% python3 -q
>>> import numpy as np
>>> np.set_printoptions(precision=1, suppress=True, linewidth=200)
>>> W0 = np.array([[0.5, 0.9, -1.3],
...     [-0.2, -0.8, 1.1],
...     [0.8, -1.4, -0.3],
...     [0.4, 1.1, 1.1],
...     [0.0, 1.1, -1.4],
...     [0.2, -1.1, 1.2],
...     [-2.4, 1.4, 0.1],
...     [0.6, 0.0, 0.8],
...     [-0.8, -1.8, -0.8],
...     [1.0, 1.3, 0.4],
...     [-0.4, 0.1, 0.3],
...     [-0.5, -0.9, -0.3],
...     [0.7, 0.6, 1.2],
...     [0.1, -0.1, -0.7],
...     [-0.1, 1.7, 0.0],
...     [1.0, -2.1, -1.6]])
>>> W0[8] *= 20
>>> print(W0)
[[  0.5   0.9  -1.3]
 [ -0.2  -0.8   1.1]
 [  0.8  -1.4  -0.3]
 [  0.4   1.1   1.1]
 [  0.    1.1  -1.4]
 [  0.2  -1.1   1.2]
 [ -2.4   1.4   0.1]
 [  0.6   0.    0.8]
 [-16.  -36.  -16. ]
 [  1.    1.3   0.4]
 [ -0.4   0.1   0.3]
 [ -0.5  -0.9  -0.3]
 [  0.7   0.6   1.2]
 [  0.1  -0.1  -0.7]
 [ -0.1   1.7   0. ]
 [  1.   -2.1  -1.6]]
>>> B = np.c_[W0[:, :2] @ np.array([[-2, 0], [-2, -1]]), np.array([1, 0, 3, 0, 3, -3, -2, 1, -3, -3, 3, 1, -1, -1, 0, 3])]
>>> print(B)
[[ -2.8  -0.9   1. ]
 [  2.    0.8   0. ]
 [  1.2   1.4   3. ]
 [ -3.   -1.1   0. ]
 [ -2.2  -1.1   3. ]
 [  1.8   1.1  -3. ]
 [  2.   -1.4  -2. ]
 [ -1.2   0.    1. ]
 [104.   36.   -3. ]
 [ -4.6  -1.3  -3. ]
 [  0.6  -0.1   3. ]
 [  2.8   0.9   1. ]
 [ -2.6  -0.6  -1. ]
 [  0.    0.1  -1. ]
 [ -3.2  -1.7   0. ]
 [  2.2   2.1   3. ]]
>>> print(np.linalg.norm(np.linalg.qr(W0)[0].T @ B, axis=0) ** 2 / ((B ** 2).sum(axis=0) + 1e-12))
[1.  1.  0.3]
>>> left, sig, Vt = np.linalg.svd(W0)
>>> print(np.argmax(sig[:-1] / (sig[1:] + 1e-6)) + 1)
1
>>> B = left[:, :1] @ np.diag(sig[:1]) @ Vt[:1]
>>> print(B.round(1) + 0)
[[  0.2   0.4   0.2]
 [ -0.1  -0.3  -0.1]
 [ -0.4  -0.8  -0.4]
 [  0.6   1.3   0.6]
 [  0.2   0.3   0.2]
 [ -0.2  -0.3  -0.2]
 [  0.1   0.3   0.1]
 [  0.2   0.4   0.2]
 [-15.9 -36.1 -16. ]
 [  0.6   1.4   0.6]
 [  0.    0.    0. ]
 [ -0.4  -0.9  -0.4]
 [  0.5   1.    0.5]
 [ -0.1  -0.3  -0.1]
 [  0.5   1.2   0.5]
 [ -0.8  -1.7  -0.8]]
>>> print(np.linalg.matrix_rank(W0, rtol=0.05))
3
>>> print(np.linalg.matrix_rank(B, rtol=0.1))
1
>>> print(np.argsort(-np.linalg.norm(B, axis=0).round(6), kind="stable")[:3])
[1 2 0]
>>> M = np.loadtxt("sample8.csv", delimiter=",")
>>> print(M)
[[ -3.  -32.6 -11. ]
 [ -1.9 -28.7  -9.9]
 [ -1.3 -26.3  -9.1]
 [  1.4 -13.8  -5.6]
 [  2.   -5.5  -3.1]
 [  1.5  -2.4  -2.1]
 [  1.1  -1.5  -1.7]
 [  1.1  -1.5  -1.7]
 [  0.8  -1.   -1.4]
 [  0.3  -0.5  -0.8]
 [  0.   -0.1  -0.3]
 [  0.    0.2   0.3]
 [  0.1   0.2   0.5]
 [  0.1   0.4   0.7]
 [  0.3   0.7   1.2]
 [  0.3   0.7   1.2]
 [  8.8   9.8   9.6]
 [ 11.5  13.   11.9]
 [ 12.   13.5  12.3]
 [ 16.4  18.5  15.7]
 [ 18.4  20.9  17.3]
 [ 27.4  31.6  24. ]
 [ 33.6  39.1  28.5]]
>>> basis = M[[7, 1]].astype(float)
>>> for _ in range(7):
...     labels = np.linalg.norm(M[:, None] - basis, axis=-1).argmin(axis=1)
...     basis = np.array([M[labels == j].mean(axis=0) for j in range(2)])
... 
>>> print(labels)
[1 1 1 1 0 0 0 0 0 0 0 0 0 0 0 0 0 0 0 0 0 0 0]
>>> print(basis[1] - basis[0])
[ -8.3 -32.5 -14.8]
>>> print(np.bincount(labels))
[19  4]
>>> proj = M @ np.linalg.solve(M.T @ M, M.T)
>>> print(np.allclose(proj @ proj, proj))
True
>>> print(round(np.trace(proj), 1))
3.0
>>> print(np.round(np.diag(proj), 1) + 0)
[0.4 0.3 0.2 0.2 0.2 0.1 0.1 0.1 0.1 0.  0.  0.  0.  0.  0.  0.  0.1 0.1 0.1 0.1 0.1 0.3 0.5]
>>> print(np.linalg.matrix_rank(np.eye(23) - proj))
20
>>> u = np.array([1, 2, 2]) + 0.5
>>> K = np.outer(u, u) / (u @ u)
>>> print(K)
[[0.2 0.3 0.3]
 [0.3 0.4 0.4]
 [0.3 0.4 0.4]]
>>> x0 = np.array([-1, -5, 0])
>>> print(np.eye(3) - K)
[[ 0.8 -0.3 -0.3]
 [-0.3  0.6 -0.4]
 [-0.3 -0.4  0.6]]
>>> print(np.abs(np.diag(np.linalg.qr(K)[1])) > 1e-9)
[ True False False]
>>> print(np.unique(K.round(6), axis=0).shape)
(2, 3)
>>> print(np.allclose(K[:-1].T @ np.linalg.lstsq(K[:-1].T, K[-1])[0], K[-1]))
True
>>> proj = np.triu(np.array([[0, 1, 0], [2, -1, 0], [-2, 1, -1]]), 1) + np.eye(3)
>>> B = proj @ K @ np.linalg.inv(proj)
>>> print(np.round(np.poly(B), 1) + 0)
[ 1. -1.  0.  0.]
